$ ipython --no-banner

In [1]: import numpy as np

In [2]: import numpy.linalg as la

In [3]: np.set_printoptions(precision=1, suppress=True, linewidth=120, legacy="1.25")

In [4]: def tidy(a):
   ...:     return np.round(a, 1) + 0
   ...: 

In [5]: K = np.array([[1.0, 0.5, 0.2, 0.1],
   ...:     [0.5, 1.0, 0.5, 0.2],
   ...:     [0.2, 0.5, 1.0, 0.5],
   ...:     [0.1, 0.2, 0.5, 1.0]])

In [6]: w, V = la.eig(K)

In [7]: tidy(w)
Out[7]: array([2. , 1.1, 0.6, 0.3])

In [8]: tidy(K @ V[:, 0] - w[0] * V[:, 0])
Out[8]: array([0., 0., 0., 0.])

In [9]: Lm = la.cholesky(K)

In [10]: la.eigvalsh(K).min() > 0
Out[10]: True

In [11]: tidy(Lm @ Lm.T)
Out[11]: 
array([[1. , 0.5, 0.2, 0.1],
       [0.5, 1. , 0.5, 0.2],
       [0.2, 0.5, 1. , 0.5],
       [0.1, 0.2, 0.5, 1. ]])

In [12]: K / np.sqrt(np.outer(np.diag(K), np.diag(K)))
Out[12]: 
array([[1. , 0.5, 0.2, 0.1],
       [0.5, 1. , 0.5, 0.2],
       [0.2, 0.5, 1. , 0.5],
       [0.1, 0.2, 0.5, 1. ]])

In [13]: print(tidy(np.prod(np.diag(Lm)) ** 2), tidy(la.det(K)))
0.4 0.4

In [14]: w, V = la.eigh(K)

In [15]: tidy(V.T @ V)
Out[15]: 
array([[1., 0., 0., 0.],
       [0., 1., 0., 0.],
       [0., 0., 1., 0.],
       [0., 0., 0., 1.]])

In [16]: tidy(w)
Out[16]: array([0.3, 0.6, 1.1, 2. ])

In [17]: print(tidy(la.eigvalsh(K @ K)))
[0.1 0.3 1.1 4.1]

In [18]: (w > 1e-8).sum(), (w < -1e-8).sum()
Out[18]: (4, 0)

In [19]: print(tidy(np.abs(V[:, -1])))
[0.4 0.6 0.6 0.4]

In [20]: print(tidy(la.svd(K, compute_uv=False)))
[2.  1.1 0.6 0.3]
